% ipython --no-banner

In [1]: import numpy as np

In [2]: import numpy.linalg as la

In [3]: np.set_printoptions(suppress=True, linewidth=200)

In [4]: u = np.array([5, 0, 3]) + 0.5

In [5]: M = np.outer(u, u) / (u @ u)

In [6]: M.round(4)
Out[6]: 
array([[0.7076, 0.0643, 0.4503],
       [0.0643, 0.0058, 0.0409],
       [0.4503, 0.0409, 0.2865]])

In [7]: left, s, Vt = la.svd(M)

In [8]: vecs = Vt[:(s > 1e-8).sum()]

In [9]: rng = np.random.default_rng(499)

In [10]: x = M[2] + 4 * M[0] + rng.integers(2) * np.eye(3)[1]

In [11]: x.round(4)
Out[11]: array([3.2807, 1.2982, 2.0877])

In [12]: la.matrix_rank(np.vstack([M, x]))
Out[12]: np.int64(2)

In [13]: np.allclose(vecs.T @ vecs @ x, x)
Out[13]: False

In [14]: np.round(np.diag(vecs.T @ vecs), 4)
Out[14]: array([0.7076, 0.0058, 0.2865])

In [15]: rank = la.matrix_rank(M)

In [16]: rank
Out[16]: np.int64(1)

In [17]: N = la.svd(M)[2][rank:].T

In [18]: np.allclose(M @ N, 0)
Out[18]: True

In [19]: la.matrix_rank(M.T @ M), la.matrix_rank(M @ M.T)
Out[19]: (np.int64(1), np.int64(1))

In [20]: N.shape
Out[20]: (3, 2)

In [21]: [int(la.matrix_rank(M[:, :j + 1])) for j in range(3)]
Out[21]: [1, 1, 1]

In [22]: np.round(N @ N.T, 4)
Out[22]: 
array([[ 0.2924, -0.0643, -0.4503],
       [-0.0643,  0.9942, -0.0409],
       [-0.4503, -0.0409,  0.7135]])

In [23]: out = np.array([[-2, -1], [2, 3], [0, -1]])

In [24]: np.round(np.einsum("ij,ij->i", M, M), 4)
Out[24]: array([0.7076, 0.0058, 0.2865])

In [25]: np.round(np.einsum("ij->j", M), 4)
Out[25]: array([1.2222, 0.1111, 0.7778])

In [26]: np.round(np.einsum("ik,kj->ij", M, out), 4)
Out[26]: 
array([[-1.2865, -0.9649],
       [-0.117 , -0.0877],
       [-0.8187, -0.614 ]])

In [27]: np.round(np.trace(la.pinv(M) @ M), 4)
Out[27]: np.float64(1.0)

In [28]: evals, vecs = la.eigh(M)

In [29]: x = np.array([0, -1, 1])

In [30]: round(float(np.abs(M).sum(axis=1).max()), 4), np.abs(evals).max()
Out[30]: (1.2222, np.float64(1.0))

In [31]: (np.sign(vecs[:, -1].round(6)) == np.sign(vecs[0, -1].round(6))).astype(int)
Out[31]: array([1, 1, 1])

In [32]: round(x @ M @ x / (x @ x), 4), round(evals[0], 4), evals[-1]
Out[32]: (np.float64(0.1053), np.float64(-0.0), np.float64(1.0))

In [33]: np.round(la.eigvalsh(M[1:, 1:]), 4) + 0
Out[33]: array([0.    , 0.2924])

In [34]: out = np.array([[-5], [3], [2], [-3], [3]])

In [35]: F = np.block([[np.zeros((5, 5)), out], [out.T, np.zeros((1, 1))]])

In [36]: F
Out[36]: 
array([[ 0.,  0.,  0.,  0.,  0., -5.],
       [ 0.,  0.,  0.,  0.,  0.,  3.],
       [ 0.,  0.,  0.,  0.,  0.,  2.],
       [ 0.,  0.,  0.,  0.,  0., -3.],
       [ 0.,  0.,  0.,  0.,  0.,  3.],
       [-5.,  3.,  2., -3.,  3.,  0.]])

In [37]: left, s, Vt = la.svd(F)

In [38]: vecs = Vt[:(s > 1e-8).sum()]

In [39]: x = F[3] + -3 * F[2] + rng.integers(2) * np.eye(6)[0]

In [40]: x
Out[40]: array([ 1.,  0.,  0.,  0.,  0., -9.])

In [41]: round(float(la.norm(x - vecs.T @ vecs @ x)), 4)
Out[41]: 0.744

In [42]: np.round(vecs.T @ vecs, 4)
Out[42]: 
array([[ 0.4464, -0.2679, -0.1786,  0.2679, -0.2679,  0.    ],
       [-0.2679,  0.1607,  0.1071, -0.1607,  0.1607,  0.    ],
       [-0.1786,  0.1071,  0.0714, -0.1071,  0.1071,  0.    ],
       [ 0.2679, -0.1607, -0.1071,  0.1607, -0.1607,  0.    ],
       [-0.2679,  0.1607,  0.1071, -0.1607,  0.1607,  0.    ],
       [ 0.    ,  0.    ,  0.    ,  0.    ,  0.    ,  1.    ]])

In [43]: np.round(np.diag(vecs.T @ vecs), 4)
Out[43]: array([0.4464, 0.1607, 0.0714, 0.1607, 0.1607, 1.    ])

In [44]: la.matrix_rank(np.vstack([F, x]))
Out[44]: np.int64(3)

In [45]: np.allclose(vecs.T @ vecs @ x, x)
Out[45]: False

In [46]: round(la.norm(F, 2), 4)
Out[46]: np.float64(7.4833)

In [47]: round(la.norm(F[5], 1), 4), round(la.norm(F[5], np.inf), 4)
Out[47]: (np.float64(16.0), np.float64(5.0))

In [48]: round(la.norm(F, "nuc"), 4)
Out[48]: np.float64(14.9666)

In [49]: x = np.array([2, -1, -1])

In [50]: h1 = np.maximum(M @ x, 0)

In [51]: np.round(M * (h1 > 1e-9)[:, None], 4)
Out[51]: 
array([[0.7076, 0.0643, 0.4503],
       [0.0643, 0.0058, 0.0409],
       [0.4503, 0.0409, 0.2865]])

In [52]: h1.round(4)
Out[52]: array([0.9006, 0.0819, 0.5731])

In [53]: np.round(np.maximum(M @ x, 0) - np.maximum(-M @ x, 0), 4)
Out[53]: array([0.9006, 0.0819, 0.5731])

In [54]: np.flatnonzero(h1 > 1e-9)
Out[54]: array([0, 1, 2])
